$ python -q
>>> import numpy as np
>>> np.set_printoptions(suppress=True, linewidth=100)
>>> data = np.load("block9.npy")
>>> data
array([[ 6, -1, -3,  1, -4, -2],
       [-1,  1,  0,  2, -2,  2],
       [-3,  0,  2, -1,  4, -1],
       [ 1,  2, -1,  9, -6,  0],
       [-4, -2,  4, -6, 12, -6],
       [-2,  2, -1,  0, -6,  9]])
>>> np.linalg.matrix_power(data, 3)
array([[  874,   154,  -618,   920, -1544,   314],
       [  154,   237,  -264,   591, -1002,   621],
       [ -618,  -264,   566,  -910,  1660,  -712],
       [  920,   591,  -910,  2075, -3002,  1199],
       [-1544, -1002,  1660, -3002,  5324, -2666],
       [  314,   621,  -712,  1199, -2666,  1997]])
>>> data.inv()
Traceback (most recent call last):
  File "<python-input-5>", line 1, in <module>
    data.inv()
    ^^^^^^^^
AttributeError: 'numpy.ndarray' object has no attribute 'inv'
>>> (data + data.T) / 2
array([[ 6., -1., -3.,  1., -4., -2.],
       [-1.,  1.,  0.,  2., -2.,  2.],
       [-3.,  0.,  2., -1.,  4., -1.],
       [ 1.,  2., -1.,  9., -6.,  0.],
       [-4., -2.,  4., -6., 12., -6.],
       [-2.,  2., -1.,  0., -6.,  9.]])
>>> np.linalg.determinant(data)
Traceback (most recent call last):
  File "<python-input-7>", line 1, in <module>
    np.linalg.determinant(data)
    ^^^^^^^^^^^^^^^^^^^^^
AttributeError: module 'numpy.linalg' has no attribute 'determinant'
>>> vals, vecs = np.linalg.eigh(data)
>>> np.unique(vals.round(6) + 0, return_counts=True)[1]
array([3, 1, 1, 1])
>>> np.round(np.abs(vecs[:, -1]), 1)
array([0.2, 0.1, 0.2, 0.4, 0.7, 0.4])
>>> round(vals.sum(), 1), np.trace(data)
(np.float64(39.0), np.int64(39))
>>> (vals > 1e-8).sum(), (vals < -1e-8).sum()
(np.int64(3), np.int64(0))
>>> B = data / np.sqrt((data ** 2).mean(axis=1, keepdims=True))
>>> B[1].round(1)
array([-0.7,  0.7,  0. ,  1.3, -1.3,  1.3])
>>> np.linalg.matrix_rank(data - data.mean(axis=1, keepdims=True))
np.int64(3)
>>> vec = np.array([0, -1, -3, -1, -1, 2])
>>> h = np.maximum(data @ vec, 0)
>>> h
array([ 9,  3,  0,  0,  0, 25])
>>> data.T @ h
array([   1,   44,  -52,   15, -192,  213])
>>> np.maximum(data @ (3 * vec), 0)
array([27,  9,  0,  0,  0, 75])
>>> W0 = np.load("case12.npy")
>>> W0
array([[  3,   1,  12],
       [ -3,   0, -12],
       [ -3,   3, -12],
       [ -3,   1, -12],
       [  2,   0,   8],
       [  2,  -1,   8],
       [  0,  -1,   0],
       [ -1,   0,  -4]])
>>> vec = np.array([-5, -1, -2])
>>> W0 @ np.eye(3)[2]
array([ 12., -12., -12., -12.,   8.,   8.,   0.,  -4.])
>>> W0 @ (2 * vec)
array([-80,  78,  72,  76, -52, -50,   2,  26])
>>> np.linalg.norm(W0 @ vec) <= np.linalg.norm(W0, 2) * np.linalg.norm(vec) + 1e-9
np.True_
>>> W0 * vec
array([[-15,  -1, -24],
       [ 15,   0,  24],
       [ 15,  -3,  24],
       [ 15,  -1,  24],
       [-10,   0, -16],
       [-10,   1, -16],
       [  0,   1,   0],
       [  5,   0,   8]])
>>> W0 @ np.ones(3)
array([ 16., -15., -12., -14.,  10.,   9.,  -1.,  -5.])
>>> round(np.linalg.norm(W0, 2) / np.linalg.norm(W0), 1)
np.float64(1.0)
>>> np.argsort(-np.linalg.norm(W0, axis=0).round(6), kind="stable")[:3]
array([2, 0, 1])
>>> rank = np.linalg.matrix_rank(data)
>>> rank
np.int64(3)
>>> null = np.linalg.svd(data)[2][rank:].T
>>> null.shape
(6, 3)
>>> feats = np.loadtxt("test2.csv", delimiter=",")
>>> feats
array([[8.1, 9. , 0. , 4. , 4. , 7. , 3. , 1. , 2. ],
       [0. , 1.1, 9. , 2. , 4. , 2. , 1. , 8. , 2. ],
       [2. , 9. , 8.1, 0. , 4. , 0. , 9. , 2. , 1. ],
       [9. , 6. , 1. , 7.1, 7. , 4. , 2. , 9. , 7. ],
       [5. , 4. , 1. , 1. , 8.1, 0. , 9. , 6. , 5. ],
       [2. , 9. , 6. , 8. , 6. , 6.1, 4. , 0. , 6. ],
       [1. , 5. , 2. , 7. , 0. , 2. , 6.1, 6. , 9. ],
       [3. , 6. , 8. , 6. , 9. , 8. , 2. , 6.1, 6. ],
       [8. , 9. , 0. , 4. , 4. , 7. , 3. , 1. , 2.1]])
>>> (feats + feats.T) / 2
array([[8.1, 4.5, 1. , 6.5, 4.5, 4.5, 2. , 2. , 5. ],
       [4.5, 1.1, 9. , 4. , 4. , 5.5, 3. , 7. , 5.5],
       [1. , 9. , 8.1, 0.5, 2.5, 3. , 5.5, 5. , 0.5],
       [6.5, 4. , 0.5, 7.1, 4. , 6. , 4.5, 7.5, 5.5],
       [4.5, 4. , 2.5, 4. , 8.1, 3. , 4.5, 7.5, 4.5],
       [4.5, 5.5, 3. , 6. , 3. , 6.1, 3. , 4. , 6.5],
       [2. , 3. , 5.5, 4.5, 4.5, 3. , 6.1, 4. , 6. ],
       [2. , 7. , 5. , 7.5, 7.5, 4. , 4. , 6.1, 3.5],
       [5. , 5.5, 0.5, 5.5, 4.5, 6.5, 6. , 3.5, 2.1]])
>>> round(np.linalg.det(feats), 1)
np.float64(88824.8)
>>> np.allclose(feats @ feats.T, feats.T @ feats)
False
>>> np.round(np.abs(np.linalg.eigvals(feats)).max(), 1)
np.float64(40.7)
>>> U, sigma, VT = np.linalg.svd(feats)
>>> np.argmax(sigma[:-1] / (sigma[1:] + 1e-6)) + 1
np.int64(8)
>>> B = U[:, :8] @ np.diag(sigma[:8]) @ VT[:8]
>>> B.round(1) + 0
array([[8.1, 9. , 0. , 4. , 4. , 7. , 3. , 1. , 2. ],
       [0. , 1.1, 9. , 2. , 4. , 2. , 1. , 8. , 2. ],
       [2. , 9. , 8.1, 0. , 4. , 0. , 9. , 2. , 1. ],
       [9. , 6. , 1. , 7.1, 7. , 4. , 2. , 9. , 7. ],
       [5. , 4. , 1. , 1. , 8.1, 0. , 9. , 6. , 5. ],
       [2. , 9. , 6. , 8. , 6. , 6.1, 4. , 0. , 6. ],
       [1. , 5. , 2. , 7. , 0. , 2. , 6.1, 6. , 9. ],
       [3. , 6. , 8. , 6. , 9. , 8. , 2. , 6.1, 6. ],
       [8. , 9. , 0. , 4. , 4. , 7. , 3. , 1. , 2.1]])
>>> np.linalg.matrix_rank(feats, rtol=0.05)
np.int64(7)
>>> np.linalg.matrix_rank(B)
np.int64(8)
>>> B = np.array([[2, 2],
...     [2, 2],
...     [2, 0],
...     [2, 1],
...     [2, 2],
...     [2, 2],
...     [1, 0],
...     [1, 2],
...     [0, 0]])
>>> np.vstack([feats, B.T]).shape
(11, 9)
>>> np.linalg.matrix_rank(np.vstack([feats, B.T]))
np.int64(9)
>>> np.linalg.matrix_rank(feats @ B)
np.int64(2)
>>> np.einsum("ij->j", feats)
array([38.1, 58.1, 35.1, 39.1, 46.1, 36.1, 39.1, 39.1, 40.1])
>>> mat = np.loadtxt("x.csv", delimiter=",")
>>> mat
array([[ 3.2,  6.7, -4.7, 11.6,  6.9, -7.9, -1.1,  1.8],
       [ 1.1,  7.2, -4.9, 12.5,  7.4, -8.8,  0.3,  2. ],
       [ 5.3, -2.9,  6.4,  9. ,  2.9,  5.3, 10.8, -1.9],
       [ 4.9, -1.3,  3.6, 12.3,  4.2,  5.2, 10. , -3.7],
       [ 3.8,  4.7, -2. , 12.7,  9. , -7.8, -1. ,  3.8],
       [ 2.8,  6.6, -4.6, 12.6,  7.6, -6. ,  1.2,  1.6],
       [ 1.6,  7.3, -3.7, 11.5,  8.3, -8.4, -3.4,  2.6],
       [ 2.6,  6.2, -3.9, 10.4,  7.2, -6.1, -1. ,  2.7],
       [ 2.6, -1.3,  6. ,  8.4,  4. ,  4.7,  8.6, -2.4],
       [ 5.2, -2.8,  6.4, 11.2,  3.3,  3.7,  9.2, -2.4],
       [ 2.9, -1. ,  5.9, 11. ,  2.5,  3.6, 10.6, -1.4],
       [ 1.8, -3.6,  4.9,  9.8,  4.6,  4.8,  9.3, -1.7],
       [ 4.3, -3.2,  5.2,  9.8,  4.2,  6.5, 10.7, -1.9],
       [ 3.6,  6.4, -3.2, 11. ,  8.2, -8.5, -0.8,  1.9],
       [ 3.6, -3.7,  5.2, 11.4,  3.7,  3.9, 10.5, -3.9],
       [ 4.4, -2.2,  3. ,  9.2,  1.7,  3.7,  9.3, -3.7],
       [ 2.9,  6.6, -3.9, 11.2,  8.4, -7.8, -1.5,  2.5],
       [ 3.4, -2.1,  7.7, 10.7,  2.1,  4.9, 10.5, -2.1],
       [ 2.2,  8.8, -2.4, 14.4,  8.7, -6.7, -1.8,  3.9],
       [ 4.9, -3.1,  5.6, 12.1,  3.9,  5.6, 11.5, -0.3],
       [ 3.6, -1.9,  5.7,  9.6,  2.6,  4.5, 10.1, -1.1],
       [ 3.3, -2.3,  5.2,  9.1,  2.8,  4.3,  8.2, -0.7],
       [ 4.8, -2. ,  6. , 11.4,  3.1,  5.2,  8.7, -2.6],
       [ 4.9, -2.4,  4.7, 10.2,  3.6,  4.4,  9.5, -2.1]])
>>> def softmax(z):
...     e = np.exp(z - z.max(axis=-1, keepdims=True))
...     return e / e.sum(axis=-1, keepdims=True)
... 
>>> np.round(softmax(data).sum(axis=1), 1)
array([1., 1., 1., 1., 1., 1.])
>>> S = data @ data.T / np.sqrt(6)
>>> np.round(softmax(S), 1) + 0
array([[1. , 0. , 0. , 0. , 0. , 0. ],
       [0. , 0. , 0. , 0.2, 0. , 0.8],
       [0. , 0. , 0. , 0. , 1. , 0. ],
       [0. , 0. , 0. , 1. , 0. , 0. ],
       [0. , 0. , 0. , 0. , 1. , 0. ],
       [0. , 0. , 0. , 0. , 0. , 1. ]])
>>> cen = mat - mat.mean(axis=0)
>>> U, sigma, VT = np.linalg.svd(cen, full_matrices=False)
>>> np.round(VT[0] * np.sign(VT[0, np.abs(VT[0]).argmax()]), 1)
array([ 0.1, -0.4,  0.4, -0.1, -0.2,  0.6,  0.5, -0.2])
>>> np.round((sigma ** 2).sum() ** 2 / (sigma ** 4).sum(), 1)
np.float64(1.1)
>>> np.round(np.abs(VT[-1]), 1)
array([0.1, 0.4, 0.2, 0.4, 0.6, 0.2, 0.4, 0.2])
>>> np.searchsorted(np.cumsum(sigma ** 2) / (sigma ** 2).sum(), 0.9) + 1
np.int64(1)
>>> (np.sign(U[:, 0]) == np.sign(U[0, 0])).astype(int)
array([1, 1, 0, 0, 1, 1, 1, 1, 0, 0, 0, 0, 0, 1, 0, 0, 1, 0, 1, 0, 0, 0, 0, 0])
>>> np.abs(U[:, 0]).argmax()
np.int64(6)
>>> B = np.c_[mat[:, :6] @ np.array([[1, 1, 0, 3, 1, 0],
...     [2, 2, 2, 2, 3, 3],
...     [3, 3, 3, 3, 1, 3],
...     [0, 1, 3, 0, 1, 3],
...     [3, 1, 2, 2, 1, 1],
...     [2, 3, 1, 2, 2, 3]]), np.array([4, -1, -1, -2, -1, 0, 1, 3, -5, -1, 1, 2, 4, -1, -4, 0, 3, 4, -1, -5, 5, -5, -3, -5])]
>>> B.round(1)
array([[ 7.4, -2.7, 40. ,  6.9, 21.3, 24. ,  4. ],
       [ 5.4, -5.7, 43.2,  0.2, 20.1, 25.4, -1. ],
       [38. , 46.5, 51.5, 45.7, 25.5, 56.3, -1. ],
       [36.1, 45.2, 58.7, 41.7, 31.5, 63.6, -2. ],
       [18.6,  5.5, 51.7, 17.2, 22. , 31.8, -1. ],
       [13. ,  4.4, 46.4, 11. , 26.2, 33.4,  0. ],
       [13.2, -0.3, 46.2,  8.1, 22.8, 28.4,  1. ],
       [12.7,  2.6, 40.2, 10.7, 22.7, 27. ,  3. ],
       [39.4, 44.5, 53.3, 40.6, 26.5, 57.4, -5. ],
       [36.1, 44.4, 57.5, 43.2, 25.1, 58.8, -1. ],
       [33.3, 42.9, 57.3, 36.6, 26.5, 61. ,  1. ],
       [32.7, 38.1, 50.9, 31.7, 19.9, 52.3,  2. ],
       [39.1, 47. , 53.5, 43.5, 26.9, 59.1,  4. ],
       [14.4,  0.5, 44.1, 13.4, 21.8, 25.3, -1. ],
       [30.7, 38.6, 53.7, 34.2, 20.6, 54.1, -4. ],
       [21.5, 31. , 39.3, 28.6, 19.1, 42.8,  0. ],
       [14. ,  0.6, 44.1, 11.4, 22.8, 26.7,  3. ],
       [38.4, 49.8, 60.1, 43.1, 27.4, 65.7,  4. ],
       [25.3, 15.6, 64.3, 21. , 35.9, 51. , -1. ],
       [38.4, 48.3, 60.3, 44.3, 28.4, 64.5, -5. ],
       [33.7, 42.6, 51.8, 38.3, 24.8, 56.3,  5. ],
       [31.3, 39.1, 48.2, 35.1, 22.1, 51.7, -5. ],
       [38.5, 48.9, 59.6, 45. , 29.7, 64.9, -3. ],
       [33.8, 41.2, 51.5, 40. , 25. , 54.3, -5. ]])
>>> np.round(np.linalg.norm(B - mat @ np.linalg.lstsq(mat, B)[0], axis=0), 1) + 0
array([ 0. ,  0. ,  0. ,  0. ,  0. ,  0. , 14.1])
>>> np.linalg.matrix_rank(B)
np.int64(7)
>>> F = np.load("run5.npy")
>>> F
array([[  9., -12.,   2.,   5.],
       [  0.,  -3.,   4.,   3.],
       [  0.,   0.,   1.,   3.],
       [  0.,   0.,  -6.,  10.]])
>>> vals, vecs = np.linalg.eig(F)
>>> np.round(np.sort(np.linalg.eigvals(np.linalg.inv(F))), 1)
array([-0.3,  0.1,  0.1,  0.2])
>>> np.round(np.sort(np.linalg.eigvals(F.T)), 1)
array([-3.,  4.,  7.,  9.])
>>> np.round(np.sort(np.linalg.eigvals(F @ F)), 1)
array([ 9., 16., 49., 81.])
>>> B = np.array([[-3, -3], [1, -3], [-3, 0], [-3, -1]])
>>> np.einsum("ij->j", F)
array([  9., -15.,   1.,  21.])
>>> np.einsum("ik,kj->ji", F, B)
array([[-60., -24., -12., -12.],
       [  4.,   6.,  -3., -10.]])
>>> np.vstack([F, B.T]).shape
(6, 4)
>>> U, sigma, VT = np.linalg.svd(F, full_matrices=False)
>>> np.round(np.cumsum(sigma ** 2) / np.sum(sigma ** 2), 1)
array([0.6, 0.9, 1. , 1. ])
>>> np.round(np.abs(VT[0]), 1)
array([0.5, 0.7, 0.1, 0.5])
>>> sigma.round(1)
array([16.8, 11.3,  4.8,  0.8])
>>> np.round(U.T @ U, 1) + 0
array([[1., 0., 0., 0.],
       [0., 1., 0., 0.],
       [0., 0., 1., 0.],
       [0., 0., 0., 1.]])
>>> round(float(np.sqrt((sigma ** 2).sum())), 1), np.round(np.linalg.norm(F), 1)
(20.8, np.float64(20.8))
>>> cov = F.T @ F
>>> np.allclose(cov, cov.T)
True
>>> np.linalg.matrix_rank(cov)
np.int64(4)
>>> (F @ F.T).shape
(4, 4)
>>> cov
array([[  81., -108.,   18.,   45.],
       [-108.,  153.,  -36.,  -69.],
       [  18.,  -36.,   57.,  -35.],
       [  45.,  -69.,  -35.,  143.]])
>>> np.trace(cov), (F ** 2).sum()
(np.float64(434.0), np.float64(434.0))
>>> np.round(np.linalg.eigvalsh(cov)[::-1], 1)
array([281.4, 128.4,  23.4,   0.7])
>>> np.round(np.linalg.svd(F, compute_uv=False) ** 2, 1)
array([281.4, 128.4,  23.4,   0.7])
>>> np.diag(cov)
array([ 81., 153.,  57., 143.])
